$ python3 -q
>>> import numpy as np
>>> np.set_printoptions(precision=2, suppress=True, linewidth=140, floatmode="fixed")
>>> def rnd(a):
...     return np.round(a, 2) + 0
... 
>>> m1 = np.array([[1, 0, 0, 0], [0, 1, 0, 0], [0, 0, 0, 1], [0, 0, 1, 0]])
>>> q = m1.astype(float).copy()
>>> for j in range(4):
...     q[:, j] -= q[:, :j] @ (q[:, :j].T @ q[:, j])
...     q[:, j] /= np.linalg.norm(q[:, j])
... 
>>> print(q.T @ q)
[[1.00 0.00 0.00 0.00]
 [0.00 1.00 0.00 0.00]
 [0.00 0.00 1.00 0.00]
 [0.00 0.00 0.00 1.00]]
>>> print(m1 @ m1.T)
[[1 0 0 0]
 [0 1 0 0]
 [0 0 1 0]
 [0 0 0 1]]
>>> print(m1.T @ m1)
[[1 0 0 0]
 [0 1 0 0]
 [0 0 1 0]
 [0 0 0 1]]
>>> cov = m1.T @ m1
>>> print(np.linalg.matrix_rank(cov))
4
>>> print(rnd(np.linalg.svd(m1, compute_uv=False) ** 2))
[1.00 1.00 1.00 1.00]
>>> arr = np.load("a.npy")
>>> print(arr)
[[-1.70 -1.00 -2.00 -1.00 -2.00]
 [-2.00  1.30 -1.00  1.00 -1.00]
 [-1.00 -2.00  1.30  2.00 -2.00]
 [-2.00  0.00  2.00 -1.70  0.00]
 [-2.00 -1.00 -2.00 -1.00 -1.70]]
>>> rng = np.random.default_rng(55713)
>>> labels = rng.permutation(5)
>>> B = arr[:, labels] * rng.choice([-1, 1], 5)
>>> print(B)
[[ 1.00 -1.00 -2.00  2.00 -1.70]
 [-1.30  1.00 -1.00  1.00 -2.00]
 [ 2.00  2.00  1.30  2.00 -1.00]
 [-0.00 -1.70  2.00 -0.00 -2.00]
 [ 1.00 -1.00 -2.00  1.70 -2.00]]
>>> Uu, _, vt = np.linalg.svd(arr.T @ B)
>>> print(rnd(Uu @ vt))
[[ 0.00  0.00  0.00  0.00  1.00]
 [-1.00  0.00  0.00  0.00  0.00]
 [ 0.00  0.00  1.00  0.00  0.00]
 [ 0.00  1.00  0.00  0.00  0.00]
 [ 0.00  0.00  0.00 -1.00  0.00]]
>>> print(labels)
[1 3 2 4 0]
>>> print(np.einsum("ii->", arr))
-2.5
>>> print(rnd(np.linalg.det(arr.T)))
38.67
>>> print(rnd(np.linalg.eigvals(arr)))
[-5.46+0.00j -2.95+0.00j  0.30+0.00j  2.80+0.37j  2.80-0.37j]
>>> print(rnd(np.linalg.det(2 * arr)), rnd(np.linalg.det(arr)))
1237.44 38.67
>>> print(rnd(np.einsum("ij,ji->", arr, arr)))
54.05
>>> f = np.array([1, 1, -1])
>>> print(rnd(np.correlate(arr[1], arr[2], "full")))
[ 4.00 -6.60  2.00  1.69  2.10  0.00 -2.30  1.00  1.00]
>>> print(rnd(np.array([np.convolve(row, f, "same") for row in arr])))
[[-2.70 -1.30 -2.00 -1.00 -1.00]
 [-0.70  2.30 -1.30  1.00 -2.00]
 [-3.00  0.30  5.30 -1.30 -4.00]
 [-2.00  4.00  0.30 -3.70  1.70]
 [-3.00 -1.00 -2.00 -0.70 -0.70]]
>>> print(rnd(np.polyval(f, arr[1])))
[ 1.00  1.99 -1.00  1.00 -1.00]
>>> q, Rm = np.linalg.qr(arr)
>>> print(rnd(np.abs(np.diag(Rm))))
[3.99 2.66 3.68 2.99 0.33]
>>> print(rnd(q.T @ q))
[[1.00 0.00 0.00 0.00 0.00]
 [0.00 1.00 0.00 0.00 0.00]
 [0.00 0.00 1.00 0.00 0.00]
 [0.00 0.00 0.00 1.00 0.00]
 [0.00 0.00 0.00 0.00 1.00]]
>>> print(np.allclose(Rm.T @ Rm, arr.T @ arr))
True
>>> print(rnd(Rm))
[[ 3.99  0.78  1.03  0.78  2.71]
 [ 0.00 -2.66  0.26  0.49 -1.61]
 [ 0.00  0.00 -3.68 -0.35 -0.93]
 [ 0.00  0.00  0.00  2.99 -0.98]
 [ 0.00  0.00  0.00  0.00  0.33]]
>>> f = np.array([3, 1, 3, 5, 4])
>>> B = Rm + np.outer(f, np.eye(5)[3])
>>> print(np.linalg.matrix_rank(B - Rm))
1
>>> A = np.load("data.npy")
>>> print(A)
[[ 0.02  1.07  0.18  1.08  2.57  0.90  3.48  1.09]
 [-0.26  0.13  0.19  0.75  0.98  0.20  0.95  0.82]
 [ 0.15  0.64  0.31  0.46  1.43  0.39  2.98  0.58]
 [-0.15  0.18 -0.08  0.12  1.13  0.29  0.94  0.15]
 [ 0.58  0.38 -0.03  0.21  0.04  0.32 -0.30 -0.17]
 [-0.09  0.59  0.15  0.06  1.16  0.64  1.97  1.15]
 [-0.44 -1.66  0.15 -1.40 -2.85 -2.00 -4.48 -1.50]
 [-0.16 -0.12  0.01  0.17  0.36 -0.47  0.13 -0.14]
 [ 0.04  2.23  0.36  1.28  2.50  1.03  3.57  1.31]
 [ 0.36 -0.57 -0.56 -0.60 -2.35 -1.17 -3.39 -0.73]
 [ 0.04  0.57 -0.12  0.22  0.70  0.23  1.83  0.51]
 [-0.73 -0.15 -0.44 -0.56 -1.14 -0.98 -1.96 -0.86]
 [-0.15  1.87  0.21  1.42  4.06  1.99  6.15  2.03]
 [ 0.01  1.65 -0.16  1.59  1.60  0.52  2.70  0.59]
 [ 0.22 -0.41 -0.19 -0.65 -1.61 -0.72 -2.20 -0.65]
 [-0.05 -0.86 -0.20 -0.46 -0.67 -0.59 -1.56 -0.83]
 [ 0.11  0.59  0.31  1.24  2.14  1.11  2.35  0.90]
 [-0.64  0.25 -0.28  0.68  1.18  0.70  2.44  0.62]
 [ 0.08  0.40  0.04  0.52  0.72  0.48  1.35  1.05]
 [ 0.09  1.26  0.04  0.39  1.24  1.40  2.97  0.69]
 [-0.52  0.01  0.51  0.72  1.35  0.82  1.71  0.45]
 [-0.10 -0.16 -0.55 -1.11 -0.87 -0.36 -1.56 -0.40]
 [-0.45  0.44 -0.14  0.30  1.35 -0.31  1.86  0.46]
 [ 0.26 -1.04  0.33 -0.93 -2.17 -0.91 -2.60 -0.52]
 [-0.44 -0.12 -0.23  0.45  1.93  0.60  1.99  0.74]
 [ 0.08 -1.13 -0.25 -0.79 -1.98 -1.01 -2.43 -0.97]
 [ 0.23 -2.49  0.19 -1.59 -3.68 -2.21 -5.94 -1.79]
 [ 0.14  0.46  0.22  0.65  0.24  0.37  1.13  0.02]
 [-0.15 -0.32  0.15 -0.55 -0.71 -0.16 -0.96 -0.50]
 [ 0.40  0.70 -0.12  0.93  1.61  1.07  1.87  0.82]
 [-0.10  2.07 -0.16  1.43  3.69  1.20  5.72  1.46]
 [-0.21  1.38  0.25  1.31  2.89  1.52  4.65  1.47]]
>>> labels = rng.permutation(8)
>>> B = A[:, labels] * rng.choice([-1, 1], 8)
>>> print(B)
[[ 0.18 -1.07  0.02 -1.09  1.08 -2.57 -3.48 -0.90]
 [ 0.19 -0.13 -0.26 -0.82  0.75 -0.98 -0.95 -0.20]
 [ 0.31 -0.64  0.15 -0.58  0.46 -1.43 -2.98 -0.39]
 [-0.08 -0.18 -0.15 -0.15  0.12 -1.13 -0.94 -0.29]
 [-0.03 -0.38  0.58  0.17  0.21 -0.04  0.30 -0.32]
 [ 0.15 -0.59 -0.09 -1.15  0.06 -1.16 -1.97 -0.64]
 [ 0.15  1.66 -0.44  1.50 -1.40  2.85  4.48  2.00]
 [ 0.01  0.12 -0.16  0.14  0.17 -0.36 -0.13  0.47]
 [ 0.36 -2.23  0.04 -1.31  1.28 -2.50 -3.57 -1.03]
 [-0.56  0.57  0.36  0.73 -0.60  2.35  3.39  1.17]
 [-0.12 -0.57  0.04 -0.51  0.22 -0.70 -1.83 -0.23]
 [-0.44  0.15 -0.73  0.86 -0.56  1.14  1.96  0.98]
 [ 0.21 -1.87 -0.15 -2.03  1.42 -4.06 -6.15 -1.99]
 [-0.16 -1.65  0.01 -0.59  1.59 -1.60 -2.70 -0.52]
 [-0.19  0.41  0.22  0.65 -0.65  1.61  2.20  0.72]
 [-0.20  0.86 -0.05  0.83 -0.46  0.67  1.56  0.59]
 [ 0.31 -0.59  0.11 -0.90  1.24 -2.14 -2.35 -1.11]
 [-0.28 -0.25 -0.64 -0.62  0.68 -1.18 -2.44 -0.70]
 [ 0.04 -0.40  0.08 -1.05  0.52 -0.72 -1.35 -0.48]
 [ 0.04 -1.26  0.09 -0.69  0.39 -1.24 -2.97 -1.40]
 [ 0.51 -0.01 -0.52 -0.45  0.72 -1.35 -1.71 -0.82]
 [-0.55  0.16 -0.10  0.40 -1.11  0.87  1.56  0.36]
 [-0.14 -0.44 -0.45 -0.46  0.30 -1.35 -1.86  0.31]
 [ 0.33  1.04  0.26  0.52 -0.93  2.17  2.60  0.91]
 [-0.23  0.12 -0.44 -0.74  0.45 -1.93 -1.99 -0.60]
 [-0.25  1.13  0.08  0.97 -0.79  1.98  2.43  1.01]
 [ 0.19  2.49  0.23  1.79 -1.59  3.68  5.94  2.21]
 [ 0.22 -0.46  0.14 -0.02  0.65 -0.24 -1.13 -0.37]
 [ 0.15  0.32 -0.15  0.50 -0.55  0.71  0.96  0.16]
 [-0.12 -0.70  0.40 -0.82  0.93 -1.61 -1.87 -1.07]
 [-0.16 -2.07 -0.10 -1.46  1.43 -3.69 -5.72 -1.20]
 [ 0.25 -1.38 -0.21 -1.47  1.31 -2.89 -4.65 -1.52]]
>>> Uu, _, vt = np.linalg.svd(A.T @ B)
>>> print(rnd(np.linalg.lstsq(A, B)[0]))
[[ 0.00  0.00  1.00  0.00  0.00  0.00  0.00  0.00]
 [ 0.00 -1.00  0.00  0.00  0.00  0.00  0.00  0.00]
 [ 1.00  0.00  0.00  0.00  0.00  0.00  0.00  0.00]
 [ 0.00  0.00  0.00  0.00  1.00  0.00  0.00  0.00]
 [ 0.00  0.00  0.00  0.00  0.00 -1.00  0.00  0.00]
 [ 0.00  0.00  0.00  0.00  0.00  0.00  0.00 -1.00]
 [ 0.00  0.00  0.00  0.00  0.00  0.00 -1.00  0.00]
 [ 0.00  0.00  0.00 -1.00  0.00  0.00  0.00  0.00]]
>>> print(rnd(Uu @ vt))
[[ 0.00  0.00  1.00  0.00  0.00  0.00  0.00  0.00]
 [ 0.00 -1.00  0.00  0.00  0.00  0.00  0.00  0.00]
 [ 1.00  0.00  0.00  0.00  0.00  0.00  0.00  0.00]
 [ 0.00  0.00  0.00  0.00  1.00  0.00  0.00  0.00]
 [ 0.00  0.00  0.00  0.00  0.00 -1.00  0.00  0.00]
 [ 0.00  0.00  0.00  0.00  0.00  0.00  0.00 -1.00]
 [ 0.00  0.00  0.00  0.00  0.00  0.00 -1.00  0.00]
 [ 0.00  0.00  0.00 -1.00  0.00  0.00  0.00  0.00]]
>>> d = np.linalg.norm(A[:, None] - A[None], axis=-1)
>>> print(rnd(d[:5, :5]))
[[0.00 3.25 1.63 3.40 4.92]
 [3.25 0.00 2.22 0.98 2.13]
 [1.63 2.22 0.00 2.24 3.70]
 [3.40 0.98 2.24 0.00 1.85]
 [4.92 2.13 3.70 1.85 0.00]]
>>> W0 = np.load("test17.npy")
>>> print(W0)
[[ 0 -1  0 -2 -2  0 -1  0]
 [ 3  2  3  1  1  3  2  3]
 [-1 -2 -1 -3 -3 -1 -2 -1]
 [ 5  4  5  3  3  5  4  5]
 [ 4  3  4  2  2  4  3  4]]
>>> B = np.linalg.inv(m1)
>>> print(m1 @ B)
[[1.00 0.00 0.00 0.00]
 [0.00 1.00 0.00 0.00]
 [0.00 0.00 1.00 0.00]
 [0.00 0.00 0.00 1.00]]
>>> print(rnd(np.linalg.det(m1) * B))
[[-1.00  0.00  0.00  0.00]
 [ 0.00 -1.00  0.00  0.00]
 [ 0.00  0.00  0.00 -1.00]
 [ 0.00  0.00 -1.00  0.00]]
>>> print(rnd(np.linalg.norm(W0, axis=1)))
[ 3.16  6.78  5.48 12.25  9.49]
>>> print(rnd(np.linalg.norm(W0, "nuc")))
21.9
>>> print(np.linalg.norm(W0, axis=1).argmax())
3
>>> print(rnd(np.linalg.norm(W0, 1)), rnd(np.linalg.norm(W0, np.inf)))
13.0 34.0
>>> print(rnd(np.linalg.norm(W0, 2)))
17.52
>>> print(W0[4] @ W0[3])
116
>>> print(rnd(np.linalg.norm(W0) ** 2 / np.linalg.norm(W0, 2) ** 2))
1.06
>>> print(np.argsort(-np.linalg.norm(W0, axis=0).round(6), kind="stable")[:3])
[0 2 5]
>>> print([round(float(x), 2) for x in np.linalg.svd(W0, compute_uv=False)[:3]])
[17.52, 4.38, 0.0]
>>> print(np.linalg.cond(W0) > 100)
True
>>> print(rnd(np.linalg.norm(W0, 2) / np.linalg.norm(W0)))
0.97
>>> hat = A @ np.linalg.solve(A.T @ A, A.T)
>>> print(rnd(np.diag(hat)))
[0.11 0.27 0.33 0.13 0.21 0.27 0.29 0.12 0.46 0.34 0.13 0.41 0.19 0.42 0.06 0.16 0.22 0.43 0.26 0.31 0.33 0.34 0.27 0.23 0.31 0.16 0.30
 0.20 0.11 0.22 0.31 0.11]
>>> K = np.array([[2, 0, 0, 0, 0, 0, 0],
...     [0, -4, -9, -4, 0, 4, 0],
...     [0, -3, -1, -6, 0, -3, 0],
...     [0, -3, -3, -2, 0, 9, 0],
...     [0, 0, 0, 0, -2, 0, 8],
...     [0, -9, 0, -3, 0, -5, 0],
...     [0, 0, 0, 0, 0, 0, -8]])
>>> # 3 groups of indices that never mix
>>> vec = np.array([1, 4, 1, -3, -5, -5, 2])
>>> y = K @ vec
>>> print(y)
[  2 -33  20 -54  26  -2 -16]
>>> print(rnd(np.linalg.solve(K, y)))
[ 1.00  4.00  1.00 -3.00 -5.00 -5.00  2.00]
>>> print(rnd(np.linalg.solve(K, y + K[:, 3])))
[ 1.00  4.00  1.00 -2.00 -5.00 -5.00  2.00]
>>> print(rnd(np.linalg.solve(K.T, K[5])))
[0.00 0.00 0.00 0.00 0.00 1.00 0.00]
>>> cov = K.T @ K
>>> print(rnd(np.linalg.eigvalsh(cov)[::-1]))
[211.55 151.42 130.03  26.02  13.00   4.00   1.97]
>>> print(cov)
[[  4   0   0   0   0   0   0]
 [  0 115  48  67   0  11   0]
 [  0  48  91  48   0 -60   0]
 [  0  67  48  65   0  -1   0]
 [  0   0   0   0   4   0 -16]
 [  0  11 -60  -1   0 131   0]
 [  0   0   0   0 -16   0 128]]
>>> print(np.trace(cov), (K ** 2).sum())
538 538
>>> q, Rm = np.linalg.qr(K)
>>> print(rnd(q.T @ q))
[[1.00 0.00 0.00 0.00 0.00 0.00 0.00]
 [0.00 1.00 0.00 0.00 0.00 0.00 0.00]
 [0.00 0.00 1.00 0.00 0.00 0.00 0.00]
 [0.00 0.00 0.00 1.00 0.00 0.00 0.00]
 [0.00 0.00 0.00 0.00 1.00 0.00 0.00]
 [0.00 0.00 0.00 0.00 0.00 1.00 0.00]
 [0.00 0.00 0.00 0.00 0.00 0.00 1.00]]
>>> print(np.trace(q @ q.T))
7.0
>>> print(abs(Rm[0, 0]), rnd(np.linalg.norm(K[:, 0])))
2.0 2.0
>>> print(rnd(np.abs(np.diag(Rm))))
[ 2.00 10.72  8.42  4.51  2.00  8.09  8.00]
>>> print(q.shape, Rm.shape)
(7, 7) (7, 7)
>>> print(np.allclose(Rm.T @ Rm, K.T @ K))
True
>>> print(rnd(q @ Rm))
[[ 2.00  0.00  0.00  0.00  0.00  0.00  0.00]
 [ 0.00 -4.00 -9.00 -4.00  0.00  4.00  0.00]
 [ 0.00 -3.00 -1.00 -6.00  0.00 -3.00  0.00]
 [ 0.00 -3.00 -3.00 -2.00  0.00  9.00  0.00]
 [ 0.00  0.00  0.00  0.00 -2.00  0.00  8.00]
 [ 0.00 -9.00  0.00 -3.00  0.00 -5.00  0.00]
 [ 0.00  0.00  0.00  0.00  0.00  0.00 -8.00]]
>>> B = m1 + rng.integers(-2, 3, (4, 1)) @ rng.integers(-2, 3, (1, 4))
>>> print(B)
[[-1  0  1 -1]
 [ 0  1  0  0]
 [ 2  0 -1  2]
 [-4  0  3 -2]]
>>> print(B - m1)
[[-2  0  1 -1]
 [ 0  0  0  0]
 [ 2  0 -1  1]
 [-4  0  2 -2]]
>>> print(np.linalg.matrix_rank(B - m1, tol=1e-8))
1
>>> print(K @ K)
[[  4   0   0   0   0   0   0]
 [  0  19  57  66   0 -45   0]
 [  0  60  46  39   0 -48   0]
 [  0 -54  36   7   0 -66   0]
 [  0   0   0   0   4   0 -80]
 [  0  90  90  57   0 -38   0]
 [  0   0   0   0   0   0  64]]
>>> print(np.flatnonzero(np.linalg.matrix_power((K != 0) + (K.T != 0) + np.eye(7), 7)[4]))
[4 6]
>>> print((K != 0).astype(int))
[[1 0 0 0 0 0 0]
 [0 1 1 1 0 1 0]
 [0 1 1 1 0 1 0]
 [0 1 1 1 0 1 0]
 [0 0 0 0 1 0 1]
 [0 1 0 1 0 1 0]
 [0 0 0 0 0 0 1]]
>>> print((np.linalg.matrix_power((K != 0) + (K.T != 0) + np.eye(7), 7) > 0).astype(int))
[[1 0 0 0 0 0 0]
 [0 1 1 1 0 1 0]
 [0 1 1 1 0 1 0]
 [0 1 1 1 0 1 0]
 [0 0 0 0 1 0 1]
 [0 1 1 1 0 1 0]
 [0 0 0 0 1 0 1]]
>>> feats = np.load("x.npy")
>>> print(feats)
[[ 0 -3  0  3  0  5  0]
 [ 3  0 -1  2  4 -1  4]
 [ 0  1  0  3  5 -1  1]
 [-3 -2 -3  0  0  5  1]
 [ 0 -4 -5  0  0 -4 -3]
 [-5  1  1 -5  4  0  1]
 [ 0 -4 -1 -1  3 -1  0]]
>>> Uu, s, vt = np.linalg.svd(feats)
>>> print(np.argmax(s[:-1] / (s[1:] + 1e-6)) + 1)
6
>>> print(rnd(s))
[9.13 9.13 8.64 8.64 3.33 3.33 0.00]
>>> B = Uu[:, :6] @ np.diag(s[:6]) @ vt[:6]
>>> print(np.linalg.matrix_rank(feats, rtol=0.05))
6
>>> print(rnd(np.abs(feats - B).max()))
0.0
>>> print(rnd(np.linalg.norm(feats - B, 2)), rnd(s[6]))
0.0 0.0
>>> print(rnd(np.linalg.norm(feats - B) / np.linalg.norm(feats)))
0.0
>>> vec = np.array([0, 1, 3, 0, 3, 0, 0])
>>> print(rnd(np.linalg.eigvals(feats).real))
[0.00 0.00 0.00 0.00 0.00 0.00 0.00]
>>> q = np.linalg.solve(np.eye(7) - feats, np.eye(7) + feats)
>>> print(rnd(q @ q.T))
[[1.00 0.00 0.00 0.00 0.00 0.00 0.00]
 [0.00 1.00 0.00 0.00 0.00 0.00 0.00]
 [0.00 0.00 1.00 0.00 0.00 0.00 0.00]
 [0.00 0.00 0.00 1.00 0.00 0.00 0.00]
 [0.00 0.00 0.00 0.00 1.00 0.00 0.00]
 [0.00 0.00 0.00 0.00 0.00 1.00 0.00]
 [0.00 0.00 0.00 0.00 0.00 0.00 1.00]]
>>> rank = np.linalg.matrix_rank(feats)
>>> print(rank)
6
>>> N = np.linalg.svd(feats)[2][rank:].T
>>> print(rnd(N @ N.T))
[[ 0.26  0.15 -0.12 -0.17  0.16  0.19 -0.25]
 [ 0.15  0.08 -0.07 -0.10  0.09  0.11 -0.14]
 [-0.12 -0.07  0.06  0.08 -0.08 -0.09  0.12]
 [-0.17 -0.10  0.08  0.11 -0.11 -0.13  0.17]
 [ 0.16  0.09 -0.08 -0.11  0.10  0.12 -0.16]
 [ 0.19  0.11 -0.09 -0.13  0.12  0.14 -0.19]
 [-0.25 -0.14  0.12  0.17 -0.16 -0.19  0.24]]
>>> print([int(np.linalg.matrix_rank(feats[:, :j + 1])) for j in range(7)])
[1, 2, 3, 4, 5, 6, 6]
>>> print([round(float(x), 2) for x in np.linalg.svd(feats, compute_uv=False)[:3]])
[9.13, 9.13, 8.64]
>>> print(rnd(np.linalg.norm(feats, 2) / np.linalg.norm(feats)))
0.5
>>> print(np.linalg.cond(feats) > 100)
True
>>> print(np.argsort(-np.linalg.norm(feats, axis=0).round(6), kind="stable")[:3])
[5 4 3]
>>> data = np.load("mat.npy")
>>> print(data)
[[ -3.07  -4.42   5.10   0.18]
 [ -0.85   0.56   0.51  -0.51]
 [ -3.25   5.07   4.50   0.34]
 [ -1.54   5.29  -5.98  -4.04]
 [ -0.32  -2.52   5.27   2.62]
 [  3.82   0.09   1.79   2.92]
 [ -7.90  -1.15   9.12   0.11]
 [ -2.55  -2.74  14.10   1.75]
 [ -0.91   4.73   2.60  -1.99]
 [ -3.21  -3.67  -0.25   1.28]
 [ -2.00  -1.15   2.38  -2.38]
 [  2.07   6.94  -9.27  -1.85]
 [  2.32   5.06   5.92   0.51]
 [ -6.41  -2.96   9.21  -1.24]
 [  5.41  -4.09  -1.03   0.50]
 [  1.98   4.76  -2.18  -3.83]
 [  4.76   6.87  -6.46   0.49]
 [ -4.55  -5.37   4.76  -0.90]
 [ -0.82   2.78   7.31  -0.09]
 [ -4.06   0.22  12.22  -0.13]
 [  1.54  -1.00  -0.23  -0.43]
 [ -5.36  -6.43  20.32   0.42]
 [  1.10  -2.60   2.65   2.89]
 [ -6.05  -4.06  -4.71   0.29]
 [  5.43   1.58  -7.94  -0.72]
 [  5.24   1.54 -11.19   0.27]
 [  3.63   8.15   3.28  -0.30]
 [ -2.83   1.60  -1.25   0.50]
 [ -4.71  -4.30   3.08   1.67]
 [ 10.18  -0.39 -19.50   0.66]
 [  2.25  10.14   1.52  -3.15]
 [  3.55   6.78  -0.24  -4.93]
 [ -3.87  -5.42  12.75   0.19]
 [  4.62  -2.95 -11.73   4.18]
 [ -3.35  -3.58  -1.02  -1.96]
 [  0.38  -2.09   5.52   2.29]
 [ -2.86  -2.36   7.41   1.42]
 [  1.85   2.88   1.62   2.07]
 [-11.68 -10.85  12.35   1.73]]
>>> Xs = data - data.mean(axis=0)
>>> evecs = np.linalg.svd(Xs)[2][:1]
>>> B = Xs - Xs @ evecs.T @ evecs
>>> print(rnd((Xs @ evecs.T).std(axis=0)))
[8.68]
>>> print(rnd(np.cov(Xs @ evecs.T, rowvar=False)))
77.26
>>> print(np.linalg.norm(B, axis=1).round(6).argmax())
30
>>> print(rnd(np.diag(evecs.T @ evecs)))
[0.17 0.08 0.74 0.00]
